% python3 -q
>>> import numpy as np
>>> import numpy.linalg as la
>>> np.set_printoptions(precision=3, suppress=True, linewidth=200)
>>> X = np.loadtxt("x.csv", delimiter=",")
>>> print(X)
[[-0.8  1.1  0.3  0.8  1.6]
 [-0.7 -0.8  1.   0.1  0. ]
 [ 2.  -0.1  0.   1.2 -0.6]
 [-0.5  1.  -1.3 -1.4  0.1]
 [ 0.4  0.  -1.2  1.2 -1.4]
 [-0.8  0.5  0.1  0.3  0.5]
 [-1.7 -0.6  0.5  1.  -0.8]
 [-1.8  0.3 -1.2  3.9 -0.3]
 [ 0.1  0.5 -1.9  0.3 -0.4]
 [-0.5  0.1  0.3 -0.3  0.3]
 [ 0.2  1.5  0.3 -0.2 -1.5]
 [ 2.1 -0.4  0.1  0.4  0.5]
 [-1.8  0.  -1.4 -0.5 -0.5]
 [ 0.1 -0.8  1.1 -0.2 -1.7]
 [ 1.1 -0.7 -0.4  1.4  0.9]
 [ 1.   0.3  0.6  0.7  0.4]
 [ 1.4 -0.5  0.6  1.4 -1.1]
 [ 1.3 -0.9  1.2  0.5  0. ]
 [ 0.1  1.6  0.4  0.1  0.6]
 [ 0.1  0.3 -0.8  0.7  0.6]
 [ 0.4 -0.4  0.5 -1.   0.4]
 [ 0.1 -1.4 -0.5  0.7  0.1]
 [ 2.4  1.1 -0.2 -0.1 -0.6]
 [ 0.   0.3 -0.7  2.  -0.5]
 [ 0.  -0.7  2.1  0.8 -0.3]
 [ 1.   1.6 -1.   1.4  0.6]
 [-0.6  0.2  0.8 -1.6 -0.3]
 [-0.3 -0.5 -0.8 -0.4 -0.2]]
>>> lab = X[:, 4] > np.median(X[:, 4])
>>> u = X[lab].mean(axis=0) - X[~lab].mean(axis=0)
>>> print(np.argsort(-np.abs(u).round(6), kind="stable"))
[4 3 0 2 1]
>>> print(u)
[ 0.25   0.086  0.179 -0.314  1.2  ]
>>> print(round(float((((X - X.mean(axis=0)) @ u > 0) == lab).mean()), 3))
0.893
>>> gram = np.cov(X, rowvar=False)
>>> print(np.corrcoef(X.T))
[[ 1.    -0.006  0.151  0.018 -0.009]
 [-0.006  1.    -0.322 -0.062  0.176]
 [ 0.151 -0.322  1.    -0.183 -0.03 ]
 [ 0.018 -0.062 -0.183  1.    -0.006]
 [-0.009  0.176 -0.03  -0.006  1.   ]]
>>> print(gram.shape)
(5, 5)
>>> print(round(np.corrcoef(X[:, 0], X[:, 1])[0, 1], 3))
-0.006
>>> print(np.argsort(-X.std(axis=0).round(6), kind="stable"))
[0 3 2 1 4]
>>> cen = X - X.mean(axis=0)
>>> Uu, s, Vt = la.svd(cen, full_matrices=False)
>>> print(np.round(cen.mean(axis=0), 3) + 0)
[0. 0. 0. 0. 0.]
>>> print(np.searchsorted(np.cumsum(s ** 2) / (s ** 2).sum(), 0.9) + 1)
4
>>> print(np.abs(Uu[:, 0]).argmax())
7
>>> print(np.abs(Vt[-1]))
[0.097 0.735 0.475 0.167 0.443]
>>> print(s ** 2 / (s ** 2).sum())
[0.295 0.272 0.209 0.131 0.093]
>>> print(s)
[5.995 5.763 5.046 4.    3.369]
>>> print((np.sign(Uu[:, 0]) == np.sign(Uu[0, 0])).astype(int))
[1 0 0 1 1 1 1 1 1 0 0 0 1 0 1 0 0 0 0 1 0 1 0 1 0 1 0 1]
>>> feats = np.load("data.npy")
>>> print(feats)
[[0 1 0 0 0 0]
 [1 0 0 0 0 0]
 [0 0 0 1 0 1]
 [0 0 1 0 0 1]
 [0 0 0 0 0 0]
 [0 0 1 1 0 0]]
>>> print(np.trace(feats @ feats @ feats) // 6)
1
>>> print(np.argwhere(np.triu(feats)))
[[0 1]
 [2 3]
 [2 5]
 [3 5]]
>>> print(feats @ feats)
[[1 0 0 0 0 0]
 [0 1 0 0 0 0]
 [0 0 2 1 0 1]
 [0 0 1 2 0 1]
 [0 0 0 0 0 0]
 [0 0 1 1 0 2]]
>>> low = np.diag(feats.sum(axis=1)) - feats
>>> print(np.round(la.eigvalsh(low), 3) + 0)
[0. 0. 0. 2. 3. 3.]
>>> print(round(la.det(low[1:, 1:])))
0
>>> print(la.matrix_rank(low))
3
>>> print((la.eigvalsh(low) < 1e-8).sum())
3
>>> print(low @ np.ones(6))
[0. 0. 0. 0. 0. 0.]
>>> rng = np.random.default_rng(39158)
>>> lab = rng.permutation(6)
>>> print(lab)
[3 0 4 1 2 5]
>>> M2 = feats[lab][:, lab]
>>> print(np.diag(M2))
[0 0 0 0 0 0]
>>> print(np.allclose(M2, feats))
False
